$ python3 -q
>>> import numpy as np
>>> np.set_printoptions(precision=2, suppress=True, linewidth=120, sign=" ")
>>> def tidy(a):
...     return np.round(a, 2) + 0
... 
>>> E = np.array([[0, 1, 1, 0, 1],
...     [1, 0, 0, 0, 1],
...     [1, 0, 0, 0, 1],
...     [0, 0, 0, 0, 0],
...     [1, 1, 1, 0, 0]])
>>> np.linalg.cond(E) > 100
np.True_
>>> [round(float(x), 2) for x in np.linalg.svd(E, compute_uv=False)[:3]]
[2.56, 1.56, 1.0]
>>> w, V = np.linalg.eigh(E)
>>> tidy(w)
array([-1.56, -1.  ,  0.  ,  0.  ,  2.56])
>>> tidy(V @ np.diag(w) @ V.T)
array([[ 0.,  1.,  1.,  0.,  1.],
       [ 1.,  0.,  0.,  0.,  1.],
       [ 1.,  0.,  0.,  0.,  1.],
       [ 0.,  0.,  0.,  0.,  0.],
       [ 1.,  1.,  1.,  0.,  0.]])
>>> tidy(np.linalg.eigvalsh(E + 5 * np.eye(5)))
array([ 3.44,  4.  ,  5.  ,  5.  ,  7.56])
>>> (w > 1e-8).sum(), (w < -1e-8).sum()
(np.int64(1), np.int64(2))
>>> np.abs(V[:, -1]).round(6).argmax()
np.int64(0)
>>> left, sv, vt = np.linalg.svd(E)
>>> np.argmax(sv[:-1] / (sv[1:] + 1e-6)) + 1
np.int64(3)
>>> out = left[:, :3] @ np.diag(sv[:3]) @ vt[:3]
>>> np.linalg.matrix_rank(E, rtol=0.05)
np.int64(3)
>>> tidy(np.abs(E - out).max())
np.float64(0.0)
>>> cent = np.array([[-0.6, 0.4, 0.6, 1.0]])
>>> rng = np.random.default_rng(82186)
>>> X = np.array([[0], [1], [1], [0], [0], [1], [3], [0], [3], [0], [1]]) @ cent + 0.05 * rng.normal(size=(11, 4))
>>> tidy(X)
array([[ 0.04,  0.04, -0.07, -0.02],
       [-0.58,  0.42,  0.55,  1.08],
       [-0.52,  0.41,  0.58,  0.9 ],
       [-0.03, -0.09, -0.07, -0.01],
       [ 0.01, -0.01, -0.05, -0.02],
       [-0.57,  0.35,  0.5 ,  0.98],
       [-1.82,  1.26,  1.91,  3.01],
       [-0.01,  0.  ,  0.11,  0.09],
       [-1.87,  1.28,  1.87,  2.88],
       [ 0.05,  0.05,  0.02, -0.03],
       [-0.59,  0.34,  0.58,  0.96]])
>>> out = np.c_[X[:, :1] @ np.array([[-3]]), np.array([4, -1, 5, 4, 2, 9, 0, 8, 9, 2, -1])]
>>> tidy(out)
array([[-0.11,  4.  ],
       [ 1.74, -1.  ],
       [ 1.55,  5.  ],
       [ 0.08,  4.  ],
       [-0.03,  2.  ],
       [ 1.71,  9.  ],
       [ 5.45,  0.  ],
       [ 0.02,  8.  ],
       [ 5.61,  9.  ],
       [-0.16,  2.  ],
       [ 1.77, -1.  ]])
>>> np.linalg.matrix_rank(out)
np.int64(2)
>>> np.linalg.matrix_rank(np.c_[X, out])
np.int64(5)
>>> T = np.stack([out, -1 * out, out[::-1]])
>>> tidy(T.sum(axis=0))
array([[ 1.77, -1.  ],
       [-0.16,  2.  ],
       [ 5.61,  9.  ],
       [ 0.02,  8.  ],
       [ 5.45,  0.  ],
       [ 1.71,  9.  ],
       [-0.03,  2.  ],
       [ 0.08,  4.  ],
       [ 1.55,  5.  ],
       [ 1.74, -1.  ],
       [-0.11,  4.  ]])
>>> (T @ out.T).shape
(3, 11, 11)
>>> cent = X[[2, 1]].astype(float)
>>> for _ in range(3):
...     z = np.linalg.norm(X[:, None] - cent, axis=-1).argmin(axis=1)
...     cent = np.array([X[z == j].mean(axis=0) for j in range(2)])
... 
>>> z
array([ 0,  0,  0,  0,  0,  0,  1,  0,  1,  0,  0])
>>> tidy(cent)
array([[-0.24,  0.17,  0.24,  0.44],
       [-1.84,  1.27,  1.89,  2.94]])
>>> np.bincount(z)
array([ 9,  2])
>>> z = rng.permutation(4)
>>> out = X[:, z] * rng.choice([-1, 1], 4)
>>> tidy(out)
array([[ 0.02,  0.04, -0.07, -0.04],
       [-1.08, -0.58,  0.55, -0.42],
       [-0.9 , -0.52,  0.58, -0.41],
       [ 0.01, -0.03, -0.07,  0.09],
       [ 0.02,  0.01, -0.05,  0.01],
       [-0.98, -0.57,  0.5 , -0.35],
       [-3.01, -1.82,  1.91, -1.26],
       [-0.09, -0.01,  0.11,  0.  ],
       [-2.88, -1.87,  1.87, -1.28],
       [ 0.03,  0.05,  0.02, -0.05],
       [-0.96, -0.59,  0.58, -0.34]])
>>> left, _, vt = np.linalg.svd(X.T @ out)
>>> z
array([ 3,  0,  2,  1])
>>> tidy(np.linalg.lstsq(X, out)[0])
array([[ 0.,  1.,  0.,  0.],
       [ 0.,  0.,  0., -1.],
       [ 0.,  0.,  1.,  0.],
       [-1.,  0.,  0.,  0.]])
>>> tidy(left @ vt)
array([[ 0.,  1.,  0.,  0.],
       [ 0.,  0.,  0., -1.],
       [ 0.,  0.,  1.,  0.],
       [-1.,  0.,  0.,  0.]])
